$ python3 -q
>>> import numpy as np
>>> np.set_printoptions(suppress=True, linewidth=120)
>>> def rd(a):
...     return np.round(a, 3) + 0
... 
>>> basis = np.array([[-2, 2, 2], [-2, 2, -1]])
>>> K = np.repeat(basis, 11 // 2, axis=0)
>>> rng = np.random.default_rng(190894)
>>> K = K + 0.02 * rng.normal(size=K.shape)
>>> rd(K)
array([[-1.984,  1.994,  1.99 ],
       [-2.014,  2.02 ,  2.031],
       [-2.009,  1.938,  2.016],
       [-1.997,  2.011,  2.032],
       [-1.972,  2.012,  2.005],
       [-2.005,  1.976, -0.994],
       [-1.993,  2.001, -0.998],
       [-2.015,  1.987, -0.966],
       [-2.043,  1.988, -1.032],
       [-1.979,  1.967, -0.98 ]])
>>> hat = K @ np.linalg.solve(K.T @ K, K.T)
>>> rd(np.diag(hat))
array([0.209, 0.209, 0.754, 0.223, 0.371, 0.203, 0.306, 0.2  , 0.315, 0.21 ])
>>> rd(hat @ K[:, 1])
array([1.994, 2.02 , 1.938, 2.011, 2.012, 1.976, 2.001, 1.987, 1.988, 1.967])
>>> Xc = K - K.mean(axis=0)
>>> evecs = np.linalg.svd(Xc)[2][:2]
>>> B = Xc - Xc @ evecs.T @ evecs
>>> rd(np.cov(Xc @ evecs.T, rowvar=False))
array([[2.515, 0.   ],
       [0.   , 0.001]])
>>> rd(np.diag(evecs.T @ evecs))
array([0.023, 0.977, 1.   ])
>>> rd(np.linalg.norm(B) / np.linalg.norm(Xc))
np.float64(0.012)
>>> q, _ = np.linalg.qr(np.array([[-0.7, 0.4, 0.8], [-1.8, -1.2, -1.0], [1.3, -1.0, 0.9]]))
>>> X = q[:, :3]
>>> rd(X)
array([[-0.301,  0.298,  0.906],
       [-0.773, -0.632, -0.049],
       [ 0.558, -0.715,  0.421]])
>>> q, r_ = np.linalg.qr(X)
>>> rd(q)
array([[-0.301,  0.298,  0.906],
       [-0.773, -0.632, -0.049],
       [ 0.558, -0.715,  0.421]])
>>> rd(np.abs(np.diag(r_)))
array([1., 1., 1.])
>>> rd(q.T @ q)
array([[1., 0., 0.],
       [0., 1., 0.],
       [0., 0., 1.]])
>>> rd(r_)
array([[1., 0., 0.],
       [0., 1., 0.],
       [0., 0., 1.]])
>>> x = np.array([-6, 0, -7])
>>> rd(np.linalg.norm(x)), rd(np.linalg.norm(X @ x))
(np.float64(9.22), np.float64(9.22))
>>> rd(np.sort(np.abs(np.degrees(np.angle(np.linalg.eigvals(X))))))
array([  0.   , 139.131, 139.131])
>>> rd(np.linalg.det(X))
np.float64(1.0)
>>> [p for p in range(1, 25) if np.allclose(np.linalg.matrix_power(X, p), np.eye(3))]
[]
>>> x = np.array([8, -1, 4])
>>> y = X @ x
>>> coef, lr = np.zeros(3), 1 / np.linalg.norm(X, 2) ** 2
>>> for i in range(150):
...     coef -= lr * X.T @ (X @ coef - y)
...     if i % 50 == 0: print(i, round(np.linalg.norm(X @ coef - y), 3))
... 
0 0.0
50 0.0
100 0.0
>>> rd(np.linalg.cond(X))
np.float64(1.0)
>>> A = rng.normal(size=(27, 3)) + 3 * np.array([7, 0, 8])
>>> rd(A)
array([[20.779, -0.468, 26.743],
       [19.975,  0.024, 23.689],
       [21.582,  0.471, 24.337],
       [21.565,  0.275, 23.325],
       [22.228, -1.159, 24.472],
       [20.265,  0.192, 24.886],
       [18.986,  1.618, 26.608],
       [20.775, -0.558, 22.09 ],
       [19.626,  0.578, 22.601],
       [22.923, -0.132, 22.398],
       [21.703,  0.596, 23.383],
       [21.36 , -0.101, 22.478],
       [21.232,  0.752, 25.371],
       [20.66 ,  0.005, 25.119],
       [22.195, -0.389, 24.325],
       [19.591,  0.439, 23.757],
       [21.407, -1.248, 23.343],
       [21.136,  2.474, 24.34 ],
       [21.593,  0.778, 25.042],
       [21.766,  1.07 , 24.495],
       [21.078,  0.42 , 22.477],
       [20.382,  1.362, 24.137],
       [21.605, -0.039, 22.755],
       [21.316, -1.565, 23.7  ],
       [21.674, -0.065, 22.314],
       [18.443,  0.072, 25.26 ],
       [23.043, -0.505, 24.907]])
>>> basis = K[[2, 8]].astype(float)
>>> for _ in range(4):
...     idx = np.linalg.norm(K[:, None] - basis, axis=-1).argmin(axis=1)
...     basis = np.array([K[idx == j].mean(axis=0) for j in range(2)])
... 
>>> idx
array([0, 0, 0, 0, 0, 1, 1, 1, 1, 1])
>>> np.bincount(idx)
array([5, 5])
>>> x = np.array([2, -2, 0])
>>> y = A @ x
>>> rd(np.linalg.solve(A.T @ A, A.T @ y))
array([ 2., -2.,  0.])
>>> rd(np.linalg.lstsq(A, y)[0])
array([ 2., -2.,  0.])
>>> rd(np.linalg.pinv(A) @ A)
array([[1., 0., 0.],
       [0., 1., 0.],
       [0., 0., 1.]])
>>> y = y + 0.1 * rng.normal(size=27)
>>> rd(y)
array([42.52 , 40.072, 42.141, 42.623, 46.75 , 40.144, 34.673, 42.624, 38.17 , 46.149, 42.334, 42.754, 40.865, 41.377,
       45.122, 38.427, 45.349, 37.458, 41.48 , 41.56 , 41.228, 38.189, 43.208, 45.707, 43.314, 36.788, 47.179])
>>> coef, *_ = np.linalg.lstsq(A, y)
>>> rd(coef)
array([ 1.993, -1.976,  0.006])
>>> coef.round()
array([ 2., -2.,  0.])
>>> rd(A.T @ (y - A @ coef))
array([0., 0., 0.])
>>> rd(np.linalg.norm(y - A @ coef))
np.float64(0.497)
>>> gram = np.cov(A, rowvar=False)
>>> rd(np.median(A, axis=0))
array([21.316,  0.072, 24.137])
>>> rd(np.corrcoef(A[:, 2], A[:, 1])[0, 1])
np.float64(0.222)
>>> gram.shape
(3, 3)
>>> np.argwhere(np.triu(np.abs(np.corrcoef(A.T)) > 0.8, 1))
array([], shape=(0, 2), dtype=int64)
>>> rd(np.linalg.eigvalsh(gram)[::-1])
array([1.919, 1.002, 0.607])
>>> np.argsort(-A.std(axis=0).round(6), kind="stable")
array([2, 0, 1])
